$ python -q
>>> import numpy as np
>>> np.set_printoptions(precision=1, suppress=True, linewidth=100)
>>> rnd = lambda a: np.round(a, 1) + 0
>>> A = np.loadtxt("mat.csv", delimiter=",")
>>> A
array([[ 2., -6., -3.,  2., -5., -9.,  3.,  5.],
       [ 2.,  1., -3.,  0., -3., -7., -9.,  3.],
       [ 2.,  8., -4., -2., -1., -6.,  8.,  5.],
       [-9., -2.,  0., -7., -8.,  1.,  0.,  6.],
       [ 9., -3., -2., -2., -6., -8., -1., -8.],
       [-7.,  2., -1., -4., -8., -6., -9., -6.],
       [ 5.,  6.,  2.,  7., -3.,  1., -8., -5.],
       [-4.,  5.,  7.,  5., -2.,  3.,  6.,  6.],
       [ 0., -7., -7., -8.,  2., -1., -2., -4.]])
>>> vec = np.array([-1, -3, -1, 0, -3, -1, -2, -3])
>>> rhs = A @ vec
>>> beta, lr = np.zeros(8), 1 / np.linalg.norm(A, 2) ** 2
>>> for i in range(15):
...     beta -= lr * A.T @ (A @ beta - rhs)
...     if i % 5 == 0: print(i, round(np.linalg.norm(A @ beta - rhs), 1))
... 
0 28.8
5 10.7
10 5.8
>>> rnd(beta)
array([-0.6, -2.9, -0.1, -0.8, -2.6, -1.3, -2.3, -2.6])
>>> print(rnd(np.linalg.cond(A)))
9.4
>>> X = np.load("test4.npy")
>>> X
array([[ 0.8, -2.8, -2.6,  6.4,  6. ,  6. , -1.6, -1.8],
       [ 0.8, -3.2, -1.9,  7.3,  5.2,  5. , -0.8, -1.3],
       [ 0. , -3.5, -2.2,  5.9,  6.4,  6.2, -1.3,  0.2],
       [ 0.7, -5.6, -1.6,  5.3,  5.7,  4.8, -0.3, -0.3],
       [ 0.4, -3.1, -3. ,  6.8,  5.4,  7.3, -1. , -2.3],
       [ 1.6, -3.1, -3.6,  5.8,  5.3,  7.6,  0.2,  1.5],
       [ 0.7, -2.5, -2.6,  7.2,  7.4,  6.9, -0.7,  0. ],
       [ 1.8, -5.2, -2.8,  7. ,  6.2,  5.7,  1.2, -2.1],
       [ 0. , -3.8, -2.3,  6.7,  5.9,  5.4,  0.2, -1. ],
       [-0.7, -3.5, -1.3,  5.5,  4.8,  6.5, -0.5, -1.9],
       [ 1.8, -3.4, -2.7,  6.2,  6.8,  8. , -1.1, -1.9],
       [-0.5, -1.2, -3.2,  5. ,  4.7,  6.4, -0.6,  0.5],
       [ 0.9, -2.6, -2.7,  6.1,  6.5,  5. , -0.3, -0.6],
       [ 2.5, -2.7, -3. ,  5.8,  5.1,  7.1,  0.2,  0.6],
       [-0.3, -3.5, -4.2,  6.8,  6. ,  4.6,  1.2,  2.3],
       [ 1.1, -4. , -3.8,  8.1,  6.6,  8.5,  0.9,  0.5],
       [-0.4, -2.3, -4.4,  8.4,  5.5,  5. , -0.6, -0.3],
       [ 0.7, -3.8, -1.9,  5.5,  2. ,  5.7,  0.5,  0.3],
       [-1.2, -3.8, -1.9,  6.6,  7.3,  4.8,  1.2,  0. ],
       [ 2.3, -4.6, -3. ,  4.1,  7.4,  6.4, -1.3, -0.1],
       [-0.9, -3.1, -3.3,  4.3,  5.1,  3.6, -0.2, -0.6],
       [ 0.4, -3.8, -3.1,  5.5,  5.6,  7.3,  1.5,  1. ],
       [-1.5, -3.3, -4.4,  5.1,  5.9,  5.8,  0.6, -0.8],
       [-0.1, -0.2, -1.8,  5.9,  5.1,  5.4, -0.1,  0.5],
       [-2.2, -2.6, -2.7,  5.5,  6.8,  5.8,  0.7, -0.5],
       [-0.9, -4. , -3.6,  7.4,  7.3,  5.4, -0.5,  0.5],
       [ 1. , -4.1, -4.5,  4.6,  7.1,  4.1,  1.7,  0.1],
       [-1. , -4.2, -3.5,  7.2,  5.1,  6.5,  1.2,  0.7],
       [-2.2, -2.7, -0.9,  4.5,  5.8,  4.7,  1. , -0.1],
       [-0.1, -2.7, -1.8,  7.6,  7.8,  4.6,  0.4,  0.1],
       [ 1. , -2.7, -2.9,  5.2,  5.1,  6.4, -2.3,  1.5],
       [-0.1, -2.1, -2.4,  4.5,  5.7,  7.7,  1.7,  1.8],
       [-1.4, -5. , -0.8,  7.5,  6. ,  6.4, -2. ,  0.1],
       [-0.6, -3.5, -1.6,  4.1,  6.5,  7.9, -0.6, -0.9],
       [ 0.7, -3.3, -2.2,  5. ,  6.1,  3.2, -1.1,  1.1],
       [-0.1, -5.1, -1.9,  6.5,  5.6,  5. ,  0.2, -2.2],
       [-0.4, -4.7, -2.5,  6.4,  5.1,  8.9, -1.6, -0.4],
       [ 1.5, -1.5, -1.6,  5.7,  5.8,  7. , -0.7,  1. ],
       [ 0.2, -1.4, -2.7,  7. ,  6.1,  5.8, -0.8,  0.6],
       [-1.9, -2.4, -1.3,  5.3,  6.2,  6.1,  1. ,  1.4],
       [-0.3, -3.4, -3.2,  5.5,  4.6,  7.5, -1.9,  0. ],
       [ 0. , -0.5, -1.8,  4.3,  5.9,  6.9, -0.7,  0.8],
       [-0.8, -3.4, -3. ,  6.8,  5.4,  5.3, -1. ,  1. ],
       [-0.3, -2.6, -5.4,  4.9,  5.3,  5.6, -0.6,  1.6],
       [-0.1, -3.3, -0.5,  4.5,  7.1,  8.6,  0.7,  1.3]])
>>> u = np.array([0, 2])
>>> rnd(np.cross(X[9, :3], X[23, :3]))
array([ 6. , -1.1, -0.2])
>>> np.polyval(u, X[9])
array([2., 2., 2., 2., 2., 2., 2., 2.])
>>> rnd(np.correlate(X[9], X[23], "full"))
array([ -0.4,  -1.7,  -4.1, -19.6, -27.2,   6.5,  51.8,  94.2,  49.7,  15.9, -25.8, -12.1,   2.9,
         0.4,   0.2])
>>> data = np.load("x.npy")
>>> data
array([[1, 0, 0, 0, 0, 0, 0],
       [2, 1, 0, 0, 0, 0, 0],
       [0, 0, 1, 0, 0, 0, 0],
       [1, 2, 0, 1, 0, 0, 0],
       [2, 1, 3, 3, 1, 0, 0],
       [3, 2, 3, 0, 2, 1, 0],
       [1, 0, 1, 1, 0, 0, 1]])
>>> rng = np.random.default_rng(537)
>>> M2 = data + rng.integers(-2, 3, (7, 6)) @ rng.integers(-2, 3, (6, 7))
>>> M2
array([[  3,   4,   3,   4,  10,   5,  -4],
       [  2,   7,  -2,  -8,   0,  -2,  -1],
       [  4,   8,   1,  -8,   4,   3,  -2],
       [ 10,  12,   1,   4,   4,   5,  -6],
       [ 10,   9,   6,  -4,  11,   5,  -3],
       [ -6, -10,   2,   6,  -5,  -2,   5],
       [ -3, -10,   0,   7,  -7,  -3,   7]])
>>> np.linalg.matrix_rank(M2 - data, tol=1e-8)
np.int64(6)
>>> M2 - data
array([[  2,   4,   3,   4,  10,   5,  -4],
       [  0,   6,  -2,  -8,   0,  -2,  -1],
       [  4,   8,   0,  -8,   4,   3,  -2],
       [  9,  10,   1,   3,   4,   5,  -6],
       [  8,   8,   3,  -7,  10,   5,  -3],
       [ -9, -12,  -1,   6,  -7,  -3,   5],
       [ -4, -10,  -1,   6,  -7,  -3,   6]])
>>> q, Rm = np.linalg.qr(data)
>>> print(rnd(Rm))
[[-4.5 -2.7 -3.6 -1.8 -1.8 -0.7 -0.2]
 [ 0.  -1.7  0.4 -0.1 -0.1 -0.1  0.4]
 [ 0.   0.  -2.7 -1.4 -1.  -0.2  0. ]
 [ 0.   0.   0.  -2.4  0.6  0.6 -0.2]
 [ 0.   0.   0.   0.  -0.6 -0.2  0.4]
 [ 0.   0.   0.   0.   0.  -0.2 -0.8]
 [ 0.   0.   0.   0.   0.   0.   0.2]]
>>> q.shape, Rm.shape
((7, 7), (7, 7))
>>> np.allclose(Rm.T @ Rm, data.T @ data)
True
>>> print(rnd(np.trace(q @ q.T)))
7.0
>>> rnd(abs(Rm[0, 0])), rnd(np.linalg.norm(data[:, 0]))
(np.float64(4.5), np.float64(4.5))
>>> rnd(q)
array([[-0.2,  0.4,  0.3,  0. ,  0. ,  0. , -0.8],
       [-0.4,  0.1,  0.6,  0. ,  0.3,  0.4,  0.4],
       [ 0. ,  0. , -0.4,  0.2,  0.8,  0.3, -0.2],
       [-0.2, -0.8,  0.2, -0.3,  0.2, -0.2, -0.2],
       [-0.4,  0.1, -0.5, -0.6, -0.2,  0.3,  0. ],
       [-0.7, -0.1, -0.2,  0.6, -0.2, -0.2,  0. ],
       [-0.2,  0.4,  0. , -0.2,  0.4, -0.8,  0.2]])
>>> rnd(q.T @ q)
array([[1., 0., 0., 0., 0., 0., 0.],
       [0., 1., 0., 0., 0., 0., 0.],
       [0., 0., 1., 0., 0., 0., 0.],
       [0., 0., 0., 1., 0., 0., 0.],
       [0., 0., 0., 0., 1., 0., 0.],
       [0., 0., 0., 0., 0., 1., 0.],
       [0., 0., 0., 0., 0., 0., 1.]])
>>> M2 = np.array([[1, 0, 2, 0, 2, 3, 3, 2, 3],
...     [0, 1, 2, 3, 3, 2, 0, 0, 0],
...     [2, 2, 0, 3, 0, 3, 3, 3, 3],
...     [1, 2, 3, 3, 1, 0, 1, 0, 0],
...     [1, 0, 0, 2, 3, 1, 2, 2, 0],
...     [1, 1, 3, 3, 0, 0, 2, 2, 1],
...     [0, 1, 1, 3, 2, 3, 0, 0, 2],
...     [0, 2, 2, 2, 3, 1, 3, 3, 3],
...     [0, 1, 2, 1, 1, 3, 1, 1, 2]])
>>> F = np.triu(M2)
>>> F
array([[1, 0, 2, 0, 2, 3, 3, 2, 3],
       [0, 1, 2, 3, 3, 2, 0, 0, 0],
       [0, 0, 0, 3, 0, 3, 3, 3, 3],
       [0, 0, 0, 3, 1, 0, 1, 0, 0],
       [0, 0, 0, 0, 3, 1, 2, 2, 0],
       [0, 0, 0, 0, 0, 0, 2, 2, 1],
       [0, 0, 0, 0, 0, 0, 0, 0, 2],
       [0, 0, 0, 0, 0, 0, 0, 3, 3],
       [0, 0, 0, 0, 0, 0, 0, 0, 2]])
>>> np.linalg.matrix_power(F, 2)
array([[ 1,  0,  2,  6,  8, 11, 19, 24, 30],
       [ 0,  1,  2, 18, 15, 11, 19, 16,  8],
       [ 0,  0,  0,  9,  3,  0,  9, 15, 24],
       [ 0,  0,  0,  9,  6,  1,  5,  2,  2],
       [ 0,  0,  0,  0,  9,  3,  8, 14, 11],
       [ 0,  0,  0,  0,  0,  0,  0,  6, 12],
       [ 0,  0,  0,  0,  0,  0,  0,  0,  4],
       [ 0,  0,  0,  0,  0,  0,  0,  9, 15],
       [ 0,  0,  0,  0,  0,  0,  0,  0,  4]])
>>> print(np.trace(F))
13
>>> (F + F.T) / 2
array([[1. , 0. , 1. , 0. , 1. , 1.5, 1.5, 1. , 1.5],
       [0. , 1. , 1. , 1.5, 1.5, 1. , 0. , 0. , 0. ],
       [1. , 1. , 0. , 1.5, 0. , 1.5, 1.5, 1.5, 1.5],
       [0. , 1.5, 1.5, 3. , 0.5, 0. , 0.5, 0. , 0. ],
       [1. , 1.5, 0. , 0.5, 3. , 0.5, 1. , 1. , 0. ],
       [1.5, 1. , 1.5, 0. , 0.5, 0. , 1. , 1. , 0.5],
       [1.5, 0. , 1.5, 0.5, 1. , 1. , 0. , 0. , 1. ],
       [1. , 0. , 1.5, 0. , 1. , 1. , 0. , 3. , 1.5],
       [1.5, 0. , 1.5, 0. , 0. , 0.5, 1. , 1.5, 2. ]])
>>> print(rnd(np.abs(np.linalg.eigvals(F)).max()))
3.0
>>> rnd(np.linalg.det(F))
np.float64(0.0)
>>> np.allclose(F @ F.T, F.T @ F)
False
